$ python -q
>>> import numpy as np
>>> np.set_printoptions(precision=1, suppress=True, linewidth=100, sign=" ")
>>> mat = np.load("a.npy")
>>> mat
array([[ 1.,  2.,  4.,  0.,  0.,  0.,  0.,  0.,  0.,  0.,  0.,  0.],
       [-1., -5.,  5.,  0.,  0.,  0.,  0.,  0.,  0.,  0.,  0.,  0.],
       [ 5.,  5., -2.,  0.,  0.,  0.,  0.,  0.,  0.,  0.,  0.,  0.],
       [ 0.,  0.,  0.,  0.,  1.,  3., -2., -1.,  1., -3.,  2.,  0.],
       [ 0.,  0.,  0., -1.,  0.,  2.,  0., -3., -1., -3., -2., -3.],
       [ 0.,  0.,  0., -2.,  1., -1., -2.,  0., -2., -1.,  1., -1.],
       [ 0.,  0.,  0.,  0.,  1.,  1., -1., -1., -1.,  1., -1.,  3.],
       [ 0.,  0.,  0.,  2.,  2.,  3., -3.,  2., -1., -1., -2., -1.],
       [ 0.,  0.,  0.,  0.,  1.,  1.,  0.,  3.,  3.,  0.,  0.,  3.],
       [ 0.,  0.,  0.,  0.,  1.,  3.,  1.,  1.,  2., -2., -2., -1.],
       [ 0.,  0.,  0.,  3.,  0., -2.,  1.,  3.,  2., -2.,  2., -2.],
       [ 0.,  0.,  0., -3.,  1.,  2.,  1., -3.,  3., -1.,  1.,  1.]])
>>> # splits into 2 blocks
>>> M2 = np.linalg.inv(mat)
>>> np.allclose(M2, mat.T)
False
>>> (np.abs(M2) > 1e-9).astype(int)
array([[ 1,  1,  1,  0,  0,  0,  0,  0,  0,  0,  0,  0],
       [ 1,  1,  1,  0,  0,  0,  0,  0,  0,  0,  0,  0],
       [ 1,  1,  1,  0,  0,  0,  0,  0,  0,  0,  0,  0],
       [ 0,  0,  0,  1,  1,  1,  1,  1,  1,  1,  1,  1],
       [ 0,  0,  0,  1,  1,  1,  1,  1,  1,  1,  1,  1],
       [ 0,  0,  0,  1,  1,  1,  1,  1,  1,  1,  1,  1],
       [ 0,  0,  0,  1,  1,  1,  1,  1,  1,  1,  1,  1],
       [ 0,  0,  0,  1,  1,  1,  1,  1,  1,  1,  1,  1],
       [ 0,  0,  0,  1,  1,  1,  1,  1,  1,  1,  1,  1],
       [ 0,  0,  0,  1,  1,  1,  1,  1,  1,  1,  1,  1],
       [ 0,  0,  0,  1,  1,  1,  1,  1,  1,  1,  1,  1],
       [ 0,  0,  0,  1,  1,  1,  1,  1,  1,  1,  1,  1]])
>>> print(round(float(np.linalg.det(mat) * np.linalg.det(M2)), 1))
1.0
>>> np.round(mat @ M2, 1) + 0
array([[ 1.,  0.,  0.,  0.,  0.,  0.,  0.,  0.,  0.,  0.,  0.,  0.],
       [ 0.,  1.,  0.,  0.,  0.,  0.,  0.,  0.,  0.,  0.,  0.,  0.],
       [ 0.,  0.,  1.,  0.,  0.,  0.,  0.,  0.,  0.,  0.,  0.,  0.],
       [ 0.,  0.,  0.,  1.,  0.,  0.,  0.,  0.,  0.,  0.,  0.,  0.],
       [ 0.,  0.,  0.,  0.,  1.,  0.,  0.,  0.,  0.,  0.,  0.,  0.],
       [ 0.,  0.,  0.,  0.,  0.,  1.,  0.,  0.,  0.,  0.,  0.,  0.],
       [ 0.,  0.,  0.,  0.,  0.,  0.,  1.,  0.,  0.,  0.,  0.,  0.],
       [ 0.,  0.,  0.,  0.,  0.,  0.,  0.,  1.,  0.,  0.,  0.,  0.],
       [ 0.,  0.,  0.,  0.,  0.,  0.,  0.,  0.,  1.,  0.,  0.,  0.],
       [ 0.,  0.,  0.,  0.,  0.,  0.,  0.,  0.,  0.,  1.,  0.,  0.],
       [ 0.,  0.,  0.,  0.,  0.,  0.,  0.,  0.,  0.,  0.,  1.,  0.],
       [ 0.,  0.,  0.,  0.,  0.,  0.,  0.,  0.,  0.,  0.,  0.,  1.]])
>>> mat @ mat
array([[ 19.,  12.,   6.,   0.,   0.,   0.,   0.,   0.,   0.,   0.,   0.,   0.],
       [ 29.,  48., -39.,   0.,   0.,   0.,   0.,   0.,   0.,   0.,   0.,   0.],
       [-10., -25.,  49.,   0.,   0.,   0.,   0.,   0.,   0.,   0.,   0.,   0.],
       [  0.,   0.,   0.,  -3.,  -3., -18.,  -2.,   3.,  -3.,  -5.,  15.,  -9.],
       [  0.,   0.,   0.,  -7., -12., -26.,  -1.,  -8., -24.,  17.,   5.,   2.],
       [  0.,   0.,   0.,   7.,  -9., -14.,   7.,   0.,  -8.,   3.,  -2., -16.],
       [  0.,   0.,   0., -17.,   1.,   7.,   5., -18.,   5.,  -7.,   1.,  -5.],
       [  0.,   0.,   0.,  -7.,   3.,   8., -17.,  -8., -17., -13.,  -1., -19.],
       [  0.,   0.,   0.,  -6.,  13.,  19.,  -8.,   3.,  12., -10.,  -4.,   5.],
       [  0.,   0.,   0.,  -8.,   5.,   1., -15.,  -1., -14.,   3.,  -3.,   7.],
       [  0.,   0.,   0.,  22.,   6.,   9., -14.,  18.,   3.,  -7.,   3.,   4.],
       [  0.,   0.,   0., -11.,  -3., -17.,  11.,   1.,   6.,   7.,   4.,  10.]])
>>> np.flatnonzero(np.linalg.matrix_power((mat != 0) + (mat.T != 0) + np.eye(12), 12)[8])
array([  3,   4,   5,   6,   7,   8,   9,  10,  11])
>>> x0 = np.array([2, 0, 3, 3, 3, 3, 3, 3, 3, 3, 3, 1])
>>> a = np.maximum(mat @ x0, 0)
>>> a
array([ 14.,  13.,   4.,   3.,   0.,   0.,   0.,   5.,  27.,  11.,  19.,   4.])
>>> np.tanh(mat @ x0)
array([ 1.,  1.,  1.,  1., -1., -1.,  0.,  1.,  1.,  1.,  1.,  1.])
>>> print(np.maximum(mat @ x0, 0) - np.maximum(-mat @ x0, 0))
[ 14.  13.   4.   3. -27. -19.   0.   5.  27.  11.  19.   4.]
>>> r0 = np.array([0, 1, 1, 0, 2, 2, 3, 1, 3])
>>> v = np.array([3, 0, 5, 5, 3, 2, 5, 3, 2, 3, 3])
>>> E = r0[:, None] + v[None, :]
>>> print(E)
[[ 3  0  5  5  3  2  5  3  2  3  3]
 [ 4  1  6  6  4  3  6  4  3  4  4]
 [ 4  1  6  6  4  3  6  4  3  4  4]
 [ 3  0  5  5  3  2  5  3  2  3  3]
 [ 5  2  7  7  5  4  7  5  4  5  5]
 [ 5  2  7  7  5  4  7  5  4  5  5]
 [ 6  3  8  8  6  5  8  6  5  6  6]
 [ 4  1  6  6  4  3  6  4  3  4  4]
 [ 6  3  8  8  6  5  8  6  5  6  6]]
>>> # row 2 repeats row 1
>>> r0 = np.array([0, 1])
>>> np.polyval(r0, E[4])
array([ 1,  1,  1,  1,  1,  1,  1,  1,  1,  1,  1])
>>> np.convolve(E[4], r0)
array([ 0,  5,  2,  7,  7,  5,  4,  7,  5,  4,  5,  5])
>>> np.array([np.convolve(row, r0, "same") for row in E])
array([[ 0,  3,  0,  5,  5,  3,  2,  5,  3,  2,  3],
       [ 0,  4,  1,  6,  6,  4,  3,  6,  4,  3,  4],
       [ 0,  4,  1,  6,  6,  4,  3,  6,  4,  3,  4],
       [ 0,  3,  0,  5,  5,  3,  2,  5,  3,  2,  3],
       [ 0,  5,  2,  7,  7,  5,  4,  7,  5,  4,  5],
       [ 0,  5,  2,  7,  7,  5,  4,  7,  5,  4,  5],
       [ 0,  6,  3,  8,  8,  6,  5,  8,  6,  5,  6],
       [ 0,  4,  1,  6,  6,  4,  3,  6,  4,  3,  4],
       [ 0,  6,  3,  8,  8,  6,  5,  8,  6,  5,  6]])
>>> np.cross(E[4, :3], E[0, :3])
array([10, -4, -6])
>>> feats = np.loadtxt("dump.csv", delimiter=",")
>>> feats
array([[ 0. ,  0.3, -0.4,  1.4,  0.7, -0.4,  0.5],
       [-0.8,  1.9,  0.9,  0.2,  0.3, -1.3,  1. ],
       [-1.2,  1.3, -0.3, -0.3,  0.3,  1. ,  0. ],
       [ 0.4,  0. ,  0.6,  0.6,  0.5, -0.7,  1.2],
       [-0.1,  0.5,  0.4, -1.1,  1.9, -1.5,  0. ],
       [ 1.1,  0.3, -1.2, -0.8, -0.1, -2.4, -1.4],
       [-0.3,  0.5,  0. , -1.8,  0.2,  2.5, -1.6],
       [ 0.3, -0.1, -0.2,  0.7,  0.3,  0.3, -0.7]])
>>> M2 = mat / np.linalg.norm(mat, axis=1, keepdims=True)
>>> G = M2 @ M2.T
>>> G[3].round(1) + 0
array([ 0. ,  0. ,  0. ,  1. ,  0.4,  0.2,  0. ,  0.4,  0.1,  0.4,  0. ,  0.5])
>>> np.round(np.degrees(np.arccos(np.clip(G[3, 9], -1, 1))), 1)
np.float64(65.9)
>>> r0 = np.array([-9, -1])
>>> np.polyval(r0, feats[1])
array([  6.2, -18.1,  -9.1,  -2.8,  -3.7,  10.7, -10. ])
>>> M2 = np.c_[feats[:, :5] @ np.array([[2, 5, 4, 1, 5],
...     [-4, -3, -5, 5, 3],
...     [1, 3, 2, -3, 3],
...     [-1, -5, -5, -5, 3],
...     [0, 4, -5, -5, -2]]), np.array([1, 0, 2, 0, 3, 1, 1, 2])]
>>> M2
array([[ -3. ,  -6.3, -12.8,  -7.8,   2.5,   1. ],
       [ -8.5,  -6.8, -13.4,   3.5,   4.4,   0. ],
       [ -7.6,  -8.1, -11.9,   6.2,  -4.5,   2. ],
       [  0.8,   2.8,  -2.7,  -6.9,   4.6,   0. ],
       [ -0.7,  12.3,  -6.1,  -2.8,  -4.9,   3. ],
       [  0.6,   4.6,   5. ,  10.7,   0.6,   1. ],
       [ -0.8,   6.8,   4.3,  10.2,  -5.8,   1. ],
       [  0.1,  -1.1,  -3.7,  -4.6,   2.1,   2. ]])
>>> np.round(np.linalg.norm(M2 - feats @ np.linalg.lstsq(feats, M2)[0], axis=0), 1) + 0
array([ 0. ,  0. ,  0. ,  0. ,  0. ,  1.2])
>>> np.linalg.matrix_rank(M2)
np.int64(6)
>>> np.linalg.matrix_rank(np.c_[feats, M2])
np.int64(8)
